In [1]: import numpy as np

In [2]: from numpy import linalg as LA

In [3]: np.set_printoptions(precision=2, suppress=True, linewidth=140)

In [4]: K = np.load("arr.npy")

In [5]: K
Out[5]: 
array([[ 2, -2],
       [-2,  2]])

In [6]: w, V = LA.eigh(K)

In [7]: x0 = np.array([4, 2])

In [8]: print((np.sign(V[:, -1].round(6)) == np.sign(V[0, -1].round(6))).astype(int))
[1 0]

In [9]: V * np.maximum(w, 0) @ V.T
Out[9]: 
array([[ 2., -2.],
       [-2.,  2.]])

In [10]: print(x0 @ K @ x0 / (x0 @ x0), w[0], w[-1])
0.4 0.0 4.0

In [11]: rk = LA.matrix_rank(K)

In [12]: rk
Out[12]: np.int64(1)

In [13]: ns = LA.svd(K)[2][rk:].T

In [14]: [int(LA.matrix_rank(K[:, :j + 1])) for j in range(2)]
Out[14]: [1, 1]

In [15]: print(np.allclose(K @ ns, 0))
True

In [16]: ns.shape
Out[16]: (2, 1)

In [17]: LA.matrix_rank(K.T @ K), LA.matrix_rank(K @ K.T)
Out[17]: (np.int64(1), np.int64(1))

In [18]: np.unique(K.round(6), axis=0).shape
Out[18]: (2, 2)

In [19]: LA.lstsq(K[:-1].T, K[-1])[2]
Out[19]: np.int32(1)

In [20]: rng = np.random.default_rng(4410)

In [21]: other = K + rng.integers(-2, 3, (2, 1)) @ rng.integers(-2, 3, (1, 2))

In [22]: other
Out[22]: 
array([[ 2, -2],
       [-3,  3]])

In [23]: other - K
Out[23]: 
array([[ 0,  0],
       [-1,  1]])

In [24]: print(LA.matrix_rank(other - K, tol=1e-8))
1

In [25]: np.abs(other - K).sum(axis=1)
Out[25]: array([0, 2])

In [26]: Z = np.array([[2, 0, 1], [3, 1, 3]])

In [27]: A = rng.normal(size=(16, 2)) @ Z + np.array([3, 4, -3])

In [28]: A
Out[28]: 
array([[ 4.82,  4.17, -1.83],
       [11.65,  6.76,  5.47],
       [ 5.92,  5.17,  0.22],
       [ 5.92,  4.22, -1.21],
       [ 1.17,  3.04, -5.35],
       [ 2.97,  4.31, -2.55],
       [ 1.27,  4.5 , -3.12],
       [ 4.33,  4.59, -1.46],
       [ 5.2 ,  5.14, -0.2 ],
       [-0.95,  2.65, -7.  ],
       [ 1.32,  3.18, -5.07],
       [ 3.79,  3.23, -3.76],
       [-1.11,  2.99, -6.57],
       [-0.58,  3.72, -5.2 ],
       [ 4.79,  4.41, -1.49],
       [ 3.67,  3.8 , -2.97]])

In [29]: Xc = (A - A.mean(axis=0)) / A.std(axis=0)

In [30]: np.argwhere(np.abs(Xc) > 2)
Out[30]: 
array([[1, 0],
       [1, 1],
       [1, 2]])

In [31]: Xc.std(axis=0)
Out[31]: array([1., 1., 1.])

In [32]: beta = LA.lstsq(np.delete(Xc, 2, axis=1), Xc[:, 2])[0]

In [33]: 1 - np.var(Xc[:, 2] - np.delete(Xc, 2, axis=1) @ beta)
Out[33]: np.float64(1.0)

In [34]: beta
Out[34]: array([0.53, 0.51])

In [35]: arr, _ = LA.qr(np.array([[0.1, -0.1, 0.3], [-0.4, 1.2, 1.8], [1.4, 0.1, 1.1]]))

In [36]: arr
Out[36]: 
array([[-0.07,  0.07, -1.  ],
       [ 0.27, -0.96, -0.09],
       [-0.96, -0.28,  0.05]])

In [37]: # orthonormal columns

In [38]: U, s, vt = LA.svd(K)

In [39]: np.argmax(s[:-1] / (s[1:] + 1e-6)) + 1
Out[39]: np.int64(1)

In [40]: s.round(2) + 0
Out[40]: array([4., 0.])

In [41]: other = U[:, :1] @ np.diag(s[:1]) @ vt[:1]

In [42]: round(float(np.abs(K - other).max()), 2)
Out[42]: 0.0

In [43]: round(float(LA.norm(K - other, 2)), 2), np.round(s[1], 2)
Out[43]: (0.0, np.float64(0.0))

In [44]: LA.matrix_rank(other)
Out[44]: np.int64(1)

In [45]: print(LA.matrix_rank(K, rtol=0.05))
1

In [46]: def softmax(z):
    ...:     e = np.exp(z - z.max(axis=-1, keepdims=True))
    ...:     return e / e.sum(axis=-1, keepdims=True)
    ...: 

In [47]: softmax(arr).sum(axis=1)
Out[47]: array([1., 1., 1.])

In [48]: np.round(softmax(10 * arr[1]), 2) + 0
Out[48]: array([0.97, 0.  , 0.03])

In [49]: softmax(arr[1])
Out[49]: array([0.5 , 0.15, 0.35])

In [50]: att = arr @ arr.T / np.sqrt(3)

In [51]: softmax(att)
Out[51]: 
array([[0.47, 0.26, 0.26],
       [0.26, 0.47, 0.26],
       [0.26, 0.26, 0.47]])
